% python3 -q
>>> import numpy as np
>>> np.set_printoptions(precision=2, suppress=True, linewidth=140, legacy="1.25")
>>> M = np.load("block13.npy")
>>> M
array([[-39.62, -20.3 , -18.98],
       [-38.46, -22.37, -19.59],
       [-39.55, -21.73, -20.75],
       [-39.52, -19.61, -20.45],
       [-41.57, -19.4 , -19.79],
       [-39.8 , -20.81, -20.35],
       [-41.02, -20.36, -19.33],
       [-40.11, -19.46, -20.22],
       [-39.3 , -19.69, -18.99],
       [-40.76, -20.55, -19.75],
       [-42.87, -19.11, -20.61],
       [-41.34, -20.1 , -18.46]])
>>> D = np.linalg.norm(M[:, None] - M[None], axis=-1)
>>> D[10].round(6).argsort(kind="stable")[:4]
array([10,  4,  6,  9])
>>> np.linalg.matrix_rank(D ** 2)
5
>>> D[:5, :5]
array([[0.  , 2.45, 2.28, 1.63, 2.3 ],
       [2.45, 0.  , 1.72, 3.08, 4.3 ],
       [2.28, 1.72, 0.  , 2.14, 3.23],
       [1.63, 3.08, 2.14, 0.  , 2.16],
       [2.3 , 4.3 , 3.23, 2.16, 0.  ]])
>>> np.flatnonzero(D[10] < D.mean() / 2)
array([10])
>>> np.linalg.norm(M - M.mean(axis=0), axis=1)
array([1.06, 2.8 , 1.91, 1.25, 1.53, 0.94, 0.83, 0.97, 1.42, 0.51, 2.93, 1.67])
>>> def softmax(z):
...     e = np.exp(z - z.max(axis=-1, keepdims=True))
...     return e / e.sum(axis=-1, keepdims=True)
... 
>>> np.round(softmax(10 * M[1]), 2) + 0
array([0., 0., 1.])
>>> softmax(M).sum(axis=1)
array([1., 1., 1., 1., 1., 1., 1., 1., 1., 1., 1., 1.])
>>> S = M @ M.T / np.sqrt(3)
>>> np.round(softmax(S + np.triu(np.full(S.shape, -np.inf), 1)), 2) + 0
array([[1., 0., 0., 0., 0., 0., 0., 0., 0., 0., 0., 0.],
       [0., 1., 0., 0., 0., 0., 0., 0., 0., 0., 0., 0.],
       [0., 0., 1., 0., 0., 0., 0., 0., 0., 0., 0., 0.],
       [0., 0., 1., 0., 0., 0., 0., 0., 0., 0., 0., 0.],
       [0., 0., 0., 0., 1., 0., 0., 0., 0., 0., 0., 0.],
       [0., 0., 0., 0., 1., 0., 0., 0., 0., 0., 0., 0.],
       [0., 0., 0., 0., 1., 0., 0., 0., 0., 0., 0., 0.],
       [0., 0., 0., 0., 1., 0., 0., 0., 0., 0., 0., 0.],
       [0., 0., 0., 0., 1., 0., 0., 0., 0., 0., 0., 0.],
       [0., 0., 0., 0., 1., 0., 0., 0., 0., 0., 0., 0.],
       [0., 0., 0., 0., 0., 0., 0., 0., 0., 0., 1., 0.],
       [0., 0., 0., 0., 0., 0., 0., 0., 0., 0., 1., 0.]])
>>> softmax(S)[1] @ M
array([-42.87, -19.11, -20.61])
>>> data = np.loadtxt("out3.csv", delimiter=",")
>>> data
array([[-21.17,   2.12,  33.7 ],
       [ -9.42,   2.24,  17.1 ],
       [ -5.72,   2.14,  11.09],
       [ -2.75,   1.81,   5.52],
       [ -2.44,   1.74,   4.87],
       [ -2.08,   1.64,   4.07],
       [ -1.91,   1.58,   3.68],
       [ -1.84,   1.55,   3.54],
       [ -1.76,   1.52,   3.35],
       [ -1.26,   1.26,   2.15],
       [ -0.92,   0.99,   1.34],
       [ -0.87,   0.94,   1.22],
       [ -0.84,   0.91,   1.16],
       [ -0.72,   0.8 ,   0.92],
       [ -0.3 ,   0.32,   0.26],
       [ -0.29,   0.31,   0.25],
       [  0.65,  -0.56,  -0.28],
       [  0.89,  -0.73,  -0.34],
       [  1.63,  -1.19,  -0.47],
       [  4.5 ,  -2.44,  -0.89],
       [ 21.41,  -6.22,  -5.27],
       [ 21.73,  -6.27,  -5.37],
       [ 31.04,  -7.67,  -8.59],
       [ 40.38,  -8.88, -12.13],
       [ 47.59,  -9.73, -15.01]])
>>> x0 = np.array([0, 1, 2])
>>> rhs = data @ x0
>>> np.round(np.linalg.pinv(data) @ data, 2) + 0
array([[1., 0., 0.],
       [0., 1., 0.],
       [0., 0., 1.]])
>>> np.round(np.linalg.solve(data.T @ data, data.T @ rhs), 2) + 0
array([0., 1., 2.])
>>> rng = np.random.default_rng(3)
>>> rhs = rhs + 0.05 * rng.normal(size=25)
>>> rhs
array([ 69.62,  36.31,  24.34,  12.82,  11.46,   9.77,   8.84,   8.62,   8.18,   5.73,   3.68,   3.36,   3.22,   2.61,   0.79,   0.79,
        -1.1 ,  -1.42,  -2.08,  -4.23, -16.76, -16.93, -24.82, -33.17, -39.76])
>>> coef, *_ = np.linalg.lstsq(data, rhs)
>>> [round(float(np.linalg.norm(np.linalg.solve(data.T @ data + lam * np.eye(3), data.T @ rhs))), 2) for lam in (0, 1, 10, 100)]
[2.23, 2.21, 2.09, 1.84]
>>> round(np.linalg.norm(rhs - data @ coef), 2)
0.27
